% ipython --no-banner

In [1]: import numpy as np

In [2]: np.set_printoptions(precision=4, suppress=True, linewidth=160, legacy="1.25")

In [3]: rnd = lambda a: np.round(a, 4) + 0

In [4]: m1 = np.abs(np.array([[1, 0, 2, 2, 3],
   ...:     [1, 3, 2, 1, 1],
   ...:     [2, 3, 0, 1, 0],
   ...:     [0, 1, 1, 1, 2],
   ...:     [0, 3, 2, 0, 0]])) + np.eye(5)

In [5]: m1 = m1 / m1.sum(axis=1, keepdims=True)

In [6]: rnd(m1)
Out[6]: 
array([[0.2222, 0.    , 0.2222, 0.2222, 0.3333],
       [0.1111, 0.4444, 0.2222, 0.1111, 0.1111],
       [0.2857, 0.4286, 0.1429, 0.1429, 0.    ],
       [0.    , 0.1667, 0.1667, 0.3333, 0.3333],
       [0.    , 0.5   , 0.3333, 0.    , 0.1667]])

In [7]: U, sv, vt = np.linalg.svd(m1)

In [8]: np.argmax(sv[:-1] / (sv[1:] + 1e-6)) + 1
Out[8]: 4

In [9]: B = U[:, :4] @ np.diag(sv[:4]) @ vt[:4]

In [10]: rnd(np.linalg.norm(m1 - B, 2)), rnd(sv[4])
Out[10]: (0.0016, 0.0016)

In [11]: np.linalg.matrix_rank(B)
Out[11]: 4

In [12]: rnd(np.abs(np.linalg.eigvals(m1)).max())
Out[12]: 1.0

In [13]: np.allclose(m1, m1.T)
Out[13]: False

In [14]: rnd((m1 + m1.T) / 2)
Out[14]: 
array([[0.2222, 0.0556, 0.254 , 0.1111, 0.1667],
       [0.0556, 0.4444, 0.3254, 0.1389, 0.3056],
       [0.254 , 0.3254, 0.1429, 0.1548, 0.1667],
       [0.1111, 0.1389, 0.1548, 0.3333, 0.1667],
       [0.1667, 0.3056, 0.1667, 0.1667, 0.1667]])

In [15]: rnd(np.linalg.det(m1))
Out[15]: 0.0

In [16]: rnd(np.linalg.matrix_power(m1, 100))
Out[16]: 
array([[0.129 , 0.3515, 0.2145, 0.1475, 0.1575],
       [0.129 , 0.3515, 0.2145, 0.1475, 0.1575],
       [0.129 , 0.3515, 0.2145, 0.1475, 0.1575],
       [0.129 , 0.3515, 0.2145, 0.1475, 0.1575],
       [0.129 , 0.3515, 0.2145, 0.1475, 0.1575]])

In [17]: pr = np.eye(5)[1]

In [18]: for _ in range(3):
    ...:     pr = pr @ m1
    ...:     print(pr.round(4))
    ...: 
[0.1111 0.4444 0.2222 0.1111 0.1111]
[0.1376 0.3668 0.2108 0.1429 0.142 ]
[0.1315 0.3482 0.2133 0.1491 0.1579]
